% ipython --no-banner

In [1]: import numpy as np

In [2]: np.set_printoptions(precision=2, suppress=True, linewidth=200, sign=" ")

In [3]: tidy = lambda a: np.round(a, 2) + 0

In [4]: E = np.loadtxt("w.csv", delimiter=",")

In [5]: E
Out[5]: 
array([[-1.97, -1.98, -0.96],
       [-1.99, -2.01, -0.99],
       [-1.99, -2.  , -1.01],
       [-2.  , -2.01, -0.99],
       [-1.99, -2.  , -0.95],
       [-2.  , -2.05, -0.99],
       [-2.02, -2.  , -1.01],
       [-2.  , -1.99, -0.99],
       [-1.98, -2.03, -1.  ],
       [-2.02, -2.  , -0.97],
       [-1.99, -2.02, -1.02],
       [ 2.99,  2.03,  2.01],
       [ 3.  ,  1.97,  1.99],
       [ 2.98,  1.95,  1.97],
       [ 2.97,  2.  ,  2.  ],
       [ 3.  ,  2.  ,  2.  ],
       [ 3.  ,  1.96,  1.99],
       [ 2.97,  2.  ,  2.01],
       [ 3.01,  1.97,  1.99],
       [ 3.02,  1.97,  1.98],
       [ 3.03,  2.01,  2.  ],
       [ 3.02,  2.01,  2.03]])

In [6]: W2 = E[[6, 18]].astype(float)

In [7]: for _ in range(3):
   ...:     z = np.linalg.norm(E[:, None] - W2, axis=-1).argmin(axis=1)
   ...:     W2 = np.array([E[z == j].mean(axis=0) for j in range(2)])
   ...: 

In [8]: z
Out[8]: array([ 0,  0,  0,  0,  0,  0,  0,  0,  0,  0,  0,  1,  1,  1,  1,  1,  1,  1,  1,  1,  1,  1])

In [9]: np.bincount(z)
Out[9]: array([ 11,  11])

In [10]: tidy(W2)
Out[10]: 
array([[-2.  , -2.01, -0.99],
       [ 3.  ,  1.99,  2.  ]])

In [11]: tidy(W2[1] - W2[0])
Out[11]: array([ 4.99,  4.  ,  2.99])

In [12]: tidy(np.linalg.norm(W2, 1)), tidy(np.linalg.norm(W2, np.inf))
Out[12]: (np.float64(4.99), np.float64(6.98))

In [13]: tidy(np.linalg.norm(W2, axis=0))
Out[13]: array([ 3.6 ,  2.83,  2.23])

In [14]: tidy(np.linalg.norm(W2[1], 1)), tidy(np.linalg.norm(W2[1], np.inf))
Out[14]: (np.float64(6.98), np.float64(3.0))

In [15]: tidy(np.linalg.norm(W2[1] - W2[0]))
Out[15]: np.float64(7.06)

In [16]: left, sig, vt = np.linalg.svd(E)

In [17]: tidy(sig)
Out[17]: array([ 16.77,   2.02,   0.09])

In [18]: np.argmax(sig[:-1] / (sig[1:] + 1e-6)) + 1
Out[18]: np.int64(2)

In [19]: M2 = left[:, :2] @ np.diag(sig[:2]) @ vt[:2]

In [20]: np.linalg.matrix_rank(M2)
Out[20]: np.int64(2)

In [21]: np.linalg.matrix_rank(E, rtol=0.05)
Out[21]: np.int64(2)

In [22]: w1 = np.array([[2, -2], [1, 1], [-2, -3]])

In [23]: beta = np.array([8, 8])

In [24]: H = np.maximum(E @ w1 + beta, 0)

In [25]: (H > 0).mean(axis=0)
Out[25]: array([ 1. ,  0.5])

In [26]: np.linalg.matrix_rank(H)
Out[26]: np.int64(2)

In [27]: W2 = np.array([[-2, 1, -1], [1, 0, 0]])

In [28]: (H @ W2).round(6).argmax(axis=1)
Out[28]: array([ 0,  0,  0,  0,  0,  0,  0,  0,  0,  0,  0,  1,  1,  1,  1,  1,  1,  1,  1,  1,  1,  1])

In [29]: w1 @ W2
Out[29]: 
array([[-6,  2, -2],
       [-1,  1, -1],
       [ 1, -2,  2]])

In [30]: th = np.deg2rad(45)

In [31]: W0 = np.eye(4)

In [32]: W0[np.ix_([0, 1], [0, 1])] = [[np.cos(th), -np.sin(th)], [np.sin(th), np.cos(th)]]

In [33]: tidy(W0)
Out[33]: 
array([[ 0.71, -0.71,  0.  ,  0.  ],
       [ 0.71,  0.71,  0.  ,  0.  ],
       [ 0.  ,  0.  ,  1.  ,  0.  ],
       [ 0.  ,  0.  ,  0.  ,  1.  ]])

In [34]: # 3 groups of indices that never mix

In [35]: W0[:, 2] @ W0[:, 1]
Out[35]: np.float64(0.0)

In [36]: tidy(np.linalg.svd(W0, compute_uv=False))
Out[36]: array([ 1.,  1.,  1.,  1.])

In [37]: tidy(W0 @ W0.T)
Out[37]: 
array([[ 1.,  0.,  0.,  0.],
       [ 0.,  1.,  0.,  0.],
       [ 0.,  0.,  1.,  0.],
       [ 0.,  0.,  0.,  1.]])

In [38]: tidy(np.linalg.pinv(W0))
Out[38]: 
array([[ 0.71,  0.71,  0.  ,  0.  ],
       [-0.71,  0.71,  0.  ,  0.  ],
       [ 0.  ,  0.  ,  1.  ,  0.  ],
       [ 0.  ,  0.  ,  0.  ,  1.  ]])
